$ python -q
>>> import numpy as np
>>> from numpy import linalg as LA
>>> np.set_printoptions(precision=3, suppress=True, linewidth=140)
>>> K = np.load("arr.npy")
>>> print(K)
[[ 0.25  0.25 -0.25 -0.25]
 [ 0.25  0.25 -0.25 -0.25]
 [-0.25 -0.25  0.25  0.25]
 [-0.25 -0.25  0.25  0.25]]
>>> w, V = LA.eigh(K)
>>> print(np.round(LA.svd(K, compute_uv=False), 3) + 0)
[1. 0. 0. 0.]
>>> print(np.unique(w.round(6) + 0, return_counts=True)[1])
[3 1]
>>> print(np.round(V.T @ K @ V, 3) + 0)
[[0. 0. 0. 0.]
 [0. 0. 0. 0.]
 [0. 0. 0. 0.]
 [0. 0. 0. 1.]]
>>> vec = np.array([0, 0, 3, 2])
>>> print(np.sign((K @ vec).round(6)))
[-1. -1.  1.  1.]
>>> print(K @ vec)
[-1.25 -1.25  1.25  1.25]
>>> print((K * vec).sum(axis=1))
[-1.25 -1.25  1.25  1.25]
>>> print(np.einsum("ij,j->i", K, vec))
[-1.25 -1.25  1.25  1.25]
>>> print((K @ vec).argmax())
2
>>> print(K @ (2 * vec))
[-2.5 -2.5  2.5  2.5]
>>> print(K * vec)
[[ 0.    0.   -0.75 -0.5 ]
 [ 0.    0.   -0.75 -0.5 ]
 [-0.   -0.    0.75  0.5 ]
 [-0.   -0.    0.75  0.5 ]]
>>> print(K @ np.eye(4)[3])
[-0.25 -0.25  0.25  0.25]
>>> vec = np.array([3, 3, -3, 2])
>>> print(K @ vec)
[ 1.75  1.75 -1.75 -1.75]
>>> print(LA.eigvalsh(2 * K - np.eye(4)))
[-1. -1. -1.  1.]
>>> print((vec - K @ vec) @ (K @ vec))
0.0
>>> print(np.trace(K))
1.0
>>> mat = np.load("case17.npy")
>>> print(mat)
[[ 0.266  0.16  -0.266 -0.053 -0.16  -0.266]
 [ 0.16   0.096 -0.16  -0.032 -0.096 -0.16 ]
 [-0.266 -0.16   0.266  0.053  0.16   0.266]
 [-0.053 -0.032  0.053  0.011  0.032  0.053]
 [-0.16  -0.096  0.16   0.032  0.096  0.16 ]
 [-0.266 -0.16   0.266  0.053  0.16   0.266]]
>>> print(round(np.abs(LA.eigvals(mat)).max(), 3))
1.0
>>> print(LA.matrix_power(mat, 3))
[[ 0.266  0.16  -0.266 -0.053 -0.16  -0.266]
 [ 0.16   0.096 -0.16  -0.032 -0.096 -0.16 ]
 [-0.266 -0.16   0.266  0.053  0.16   0.266]
 [-0.053 -0.032  0.053  0.011  0.032  0.053]
 [-0.16  -0.096  0.16   0.032  0.096  0.16 ]
 [-0.266 -0.16   0.266  0.053  0.16   0.266]]
>>> print(round(float(np.trace(mat)), 3))
1.0
>>> A = np.load("m.npy")
>>> print(A)
[[0 0 0 0]
 [4 0 0 4]
 [2 0 0 2]
 [0 0 0 0]
 [0 0 0 0]
 [4 0 0 3]
 [0 0 0 0]
 [0 1 0 0]
 [2 1 1 3]
 [0 0 0 0]
 [0 5 0 0]
 [4 3 4 6]
 [0 7 3 1]
 [0 5 0 0]
 [0 0 0 0]
 [0 0 0 0]
 [0 0 0 0]
 [4 0 1 5]
 [0 0 0 0]
 [2 1 0 2]
 [2 0 2 6]
 [0 3 3 2]
 [0 1 0 0]
 [0 0 0 1]
 [4 5 4 5]
 [0 5 0 0]
 [2 1 0 1]
 [4 5 4 5]
 [0 0 0 0]
 [0 0 0 0]
 [0 5 0 0]]
>>> cen = (A - A.mean(axis=0)) / A.std(axis=0)
>>> print(np.argwhere(np.abs(cen) > 2))
[[11  2]
 [11  3]
 [12  1]
 [20  3]
 [24  2]
 [27  2]]
>>> beta = LA.lstsq(np.delete(cen, 3, axis=1), cen[:, 3])[0]
>>> print(round(float(1 - np.var(cen[:, 3] - np.delete(cen, 3, axis=1) @ beta)), 3))
0.904
>>> print(A.reshape(2, -1))
[[0 0 0 0 4 0 0 4 2 0 0 2 0 0 0 0 0 0 0 0 4 0 0 3 0 0 0 0 0 1 0 0 2 1 1 3 0 0 0 0 0 5 0 0 4 3 4 6 0 7 3 1 0 5 0 0 0 0 0 0 0 0]
 [0 0 0 0 0 0 4 0 1 5 0 0 0 0 2 1 0 2 2 0 2 6 0 3 3 2 0 1 0 0 0 0 0 1 4 5 4 5 0 5 0 0 2 1 0 1 4 5 4 5 0 0 0 0 0 0 0 0 0 5 0 0]]
>>> print(A.ravel(order="F"))
[0 4 2 0 0 4 0 0 2 0 0 4 0 0 0 0 0 4 0 2 2 0 0 0 4 0 2 4 0 0 0 0 0 0 0 0 0 0 1 1 0 5 3 7 5 0 0 0 0 0 1 0 3 1 0 5 5 1 5 0 0 5 0 0 0 0 0 0 0
 0 1 0 0 4 3 0 0 0 0 1 0 0 2 3 0 0 4 0 0 4 0 0 0 0 4 2 0 0 3 0 0 3 0 0 6 1 0 0 0 0 5 0 2 6 2 0 1 5 0 1 5 0 0 0]
>>> blk = A.reshape(31, 2, -1)
>>> print(blk[:, 0])
[[0 0]
 [4 0]
 [2 0]
 [0 0]
 [0 0]
 [4 0]
 [0 0]
 [0 1]
 [2 1]
 [0 0]
 [0 5]
 [4 3]
 [0 7]
 [0 5]
 [0 0]
 [0 0]
 [0 0]
 [4 0]
 [0 0]
 [2 1]
 [2 0]
 [0 3]
 [0 1]
 [0 0]
 [4 5]
 [0 5]
 [2 1]
 [4 5]
 [0 0]
 [0 0]
 [0 5]]
>>> print(np.einsum("ihd,ihd->ih", blk, blk))
[[ 0  0]
 [16 16]
 [ 4  4]
 [ 0  0]
 [ 0  0]
 [16  9]
 [ 0  0]
 [ 1  0]
 [ 5 10]
 [ 0  0]
 [25  0]
 [25 52]
 [49 10]
 [25  0]
 [ 0  0]
 [ 0  0]
 [ 0  0]
 [16 26]
 [ 0  0]
 [ 5  4]
 [ 4 40]
 [ 9 13]
 [ 1  0]
 [ 0  1]
 [41 41]
 [25  0]
 [ 5  1]
 [41 41]
 [ 0  0]
 [ 0  0]
 [25  0]]
>>> print(blk.shape)
(31, 2, 2)
>>> proj = A @ LA.solve(A.T @ A, A.T)
>>> print(np.round(LA.eigvalsh(proj), 3) + 0)
[0. 0. 0. 0. 0. 0. 0. 0. 0. 0. 0. 0. 0. 0. 0. 0. 0. 0. 0. 0. 0. 0. 0. 0. 0. 0. 0. 1. 1. 1. 1.]
>>> print(np.allclose(proj @ proj, proj))
True
>>> print(round(np.trace(proj), 3))
4.0
>>> print(LA.norm(A, axis=1).argmax())
24
>>> print(A[17] @ A[0])
0
>>> print(LA.norm(A, axis=1))
[0.    5.657 2.828 0.    0.    5.    0.    1.    3.873 0.    5.    8.775 7.681 5.    0.    0.    0.    6.481 0.    3.    6.633 4.69  1.
 1.    9.055 5.    2.449 9.055 0.    0.    5.   ]
>>> print(round(float(LA.norm(A) ** 2 / LA.norm(A, 2) ** 2), 3))
1.421
>>> print(round(float(LA.norm(A, 1)), 3), round(float(LA.norm(A, np.inf)), 3))
48.0 18.0
>>> print(np.round(LA.norm(A[17] - A[0]), 3))
6.481
>>> Z = A[[21, 28]].astype(float)
>>> for _ in range(3):
...     idx = LA.norm(A[:, None] - Z, axis=-1).argmin(axis=1)
...     Z = np.array([A[idx == j].mean(axis=0) for j in range(2)])
... 
>>> print(idx)
[1 1 1 1 1 1 1 1 0 1 0 0 0 0 1 1 1 0 1 1 0 0 1 1 0 0 1 0 1 1 0]
>>> print(Z)
[[1.667 3.667 1.833 2.75 ]
 [0.737 0.211 0.    0.684]]
>>> print(np.bincount(idx))
[12 19]
>>> rng = np.random.default_rng(52)
>>> m1 = (rng.random((3, 3)) < 0.3) + np.eye(3)
>>> m1 /= m1.sum(axis=1, keepdims=True)
>>> print(m1)
[[1.    0.    0.   ]
 [0.5   0.5   0.   ]
 [0.    0.333 0.667]]
>>> print(np.sort(LA.eigvals(m1)))
[0.5   0.667 1.   ]
>>> print(m1 @ m1)
[[1.    0.    0.   ]
 [0.75  0.25  0.   ]
 [0.167 0.389 0.444]]
>>> print(LA.matrix_rank(m1 - m1[0, 0] * np.eye(3)))
2
>>> vec = np.array([-1, 2, 0])
>>> print(m1 @ np.eye(3)[0])
[1.  0.5 0. ]
>>> print(m1 * vec)
[[-1.     0.     0.   ]
 [-0.5    1.     0.   ]
 [-0.     0.667  0.   ]]
>>> print(m1 @ (2 * vec))
[-2.     1.     1.333]
>>> idx = rng.permutation(3)
>>> print(idx)
[2 0 1]
>>> M2 = m1[idx][:, idx]
>>> print(np.sort(np.abs(LA.eigvals(M2))))
[0.5   0.667 1.   ]
>>> print(np.round(np.trace(M2), 3))
2.167
>>> print(M2)
[[0.667 0.    0.333]
 [0.    1.    0.   ]
 [0.    0.5   0.5  ]]
>>> print(np.diag(M2))
[0.667 1.    0.5  ]
>>> arr = np.loadtxt("block7.csv", delimiter=",")
>>> print(arr)
[[ 0.  0.  0.  0.  0.  1.  0.  0.]
 [ 0.  0.  0.  0.  1.  0.  0.  0.]
 [ 0.  0.  0.  0.  0.  0.  0.  0.]
 [ 0.  0.  0.  0.  0.  0.  0.  1.]
 [ 0.  1.  0.  0.  0.  0.  0.  0.]
 [ 0.  0.  2.  0.  0.  0.  0.  0.]
 [ 0.  0.  0.  0.  0.  0.  2.  0.]
 [-2.  0.  0.  0.  0.  0.  0.  0.]]
>>> Uu, s, Vt = LA.svd(arr)
>>> V = Vt[:(s > 1e-8).sum()]
>>> vec = arr[3] + 2 * arr[1] + rng.integers(2) * np.eye(8)[2]
>>> print(vec)
[0. 0. 1. 0. 2. 0. 0. 1.]
>>> print(np.diag(V.T @ V))
[1. 1. 1. 0. 1. 1. 1. 1.]
>>> print(LA.matrix_rank(np.vstack([arr, vec])))
7
>>> print(V.T @ V)
[[1. 0. 0. 0. 0. 0. 0. 0.]
 [0. 1. 0. 0. 0. 0. 0. 0.]
 [0. 0. 1. 0. 0. 0. 0. 0.]
 [0. 0. 0. 0. 0. 0. 0. 0.]
 [0. 0. 0. 0. 1. 0. 0. 0.]
 [0. 0. 0. 0. 0. 1. 0. 0.]
 [0. 0. 0. 0. 0. 0. 1. 0.]
 [0. 0. 0. 0. 0. 0. 0. 1.]]
>>> print(np.round(LA.norm(vec - V.T @ V @ vec), 3))
0.0
>>> print(arr.reshape(2, -1))
[[ 0.  0.  0.  0.  0.  1.  0.  0.  0.  0.  0.  0.  1.  0.  0.  0.  0.  0.  0.  0.  0.  0.  0.  0.  0.  0.  0.  0.  0.  0.  0.  1.]
 [ 0.  1.  0.  0.  0.  0.  0.  0.  0.  0.  2.  0.  0.  0.  0.  0.  0.  0.  0.  0.  0.  0.  2.  0. -2.  0.  0.  0.  0.  0.  0.  0.]]
>>> arr.reshape(8, 9)
Traceback (most recent call last):
  File "<python-input-84>", line 1, in <module>
    arr.reshape(8, 9)
    ~~~~~~~~~~~^^^^^^
ValueError: cannot reshape array of size 64 into shape (8,9)
>>> blk = arr.reshape(8, 2, -1)
>>> print(blk.shape)
(8, 2, 4)
>>> print(blk[:, 0])
[[ 0.  0.  0.  0.]
 [ 0.  0.  0.  0.]
 [ 0.  0.  0.  0.]
 [ 0.  0.  0.  0.]
 [ 0.  1.  0.  0.]
 [ 0.  0.  2.  0.]
 [ 0.  0.  0.  0.]
 [-2.  0.  0.  0.]]
>>> print(np.swapaxes(blk, 1, 2)[1])
[[0. 1.]
 [0. 0.]
 [0. 0.]
 [0. 0.]]
